$ ipython --no-banner

In [1]: import numpy as np

In [2]: from numpy import linalg as LA

In [3]: np.set_printoptions(precision=2, suppress=True, linewidth=120)

In [4]: W0 = np.loadtxt("data.csv", delimiter=",")

In [5]: print(W0)
[[-3. -1.  0.]
 [-1.  0. -1.]
 [ 0. -1. -3.]]

In [6]: print(W0.shape)
(3, 3)

In [7]: print(W0.mean(axis=0))
[-1.33 -0.67 -1.33]

In [8]: np.zeros(3, 3)
Traceback (most recent call last):
  Cell In[8], line 1
    np.zeros(3, 3)
TypeError: Cannot interpret '3' as a data type


In [9]: print(LA.matrix_rank(W0))
3

In [10]: M = np.loadtxt("arr.csv", delimiter=",")

In [11]: print(M)
[[-0.37 -0.33 -0.68 -0.54]
 [ 0.22 -0.72  0.54 -0.38]
 [-0.15 -0.61 -0.22  0.75]
 [-0.89  0.06  0.45  0.01]]

In [12]: # columns are unit length and at right angles

In [13]: rng = np.random.default_rng(28013)

In [14]: z = rng.permutation(4)

In [15]: print(z)
[2 1 3 0]

In [16]: M2 = M[z][:, z]

In [17]: print(M2)
[[-0.22 -0.61  0.75 -0.15]
 [ 0.54 -0.72 -0.38  0.22]
 [ 0.45  0.06  0.01 -0.89]
 [-0.68 -0.33 -0.54 -0.37]]

In [18]: print(np.allclose(M2, M))
False

In [19]: print(np.round(np.trace(M2), 2))
-1.3

In [20]: print(LA.eigvals(M))
[ 1.  +0.j   -1.  +0.j   -0.65+0.76j -0.65-0.76j]

In [21]: print(np.round(LA.det(M.T), 2))
-1.0

In [22]: print(round(float(LA.det(M[::-1])), 2))
-1.0

In [23]: Q, Rm = LA.qr(M)

In [24]: print(round(float(np.trace(Q @ Q.T)), 2))
4.0

In [25]: print(Q)
[[-0.37 -0.33 -0.68 -0.54]
 [ 0.22 -0.72  0.54 -0.38]
 [-0.15 -0.61 -0.22  0.75]
 [-0.89  0.06  0.45  0.01]]

In [26]: print(Rm.round(2) + 0)
[[1. 0. 0. 0.]
 [0. 1. 0. 0.]
 [0. 0. 1. 0.]
 [0. 0. 0. 1.]]

In [27]: print(Q.shape, Rm.shape)
(4, 4) (4, 4)

In [28]: print(np.allclose(Rm.T @ Rm, M.T @ M))
True

In [29]: print(np.round(Q.T @ Q, 2) + 0)
[[1. 0. 0. 0.]
 [0. 1. 0. 0.]
 [0. 0. 1. 0.]
 [0. 0. 0. 1.]]
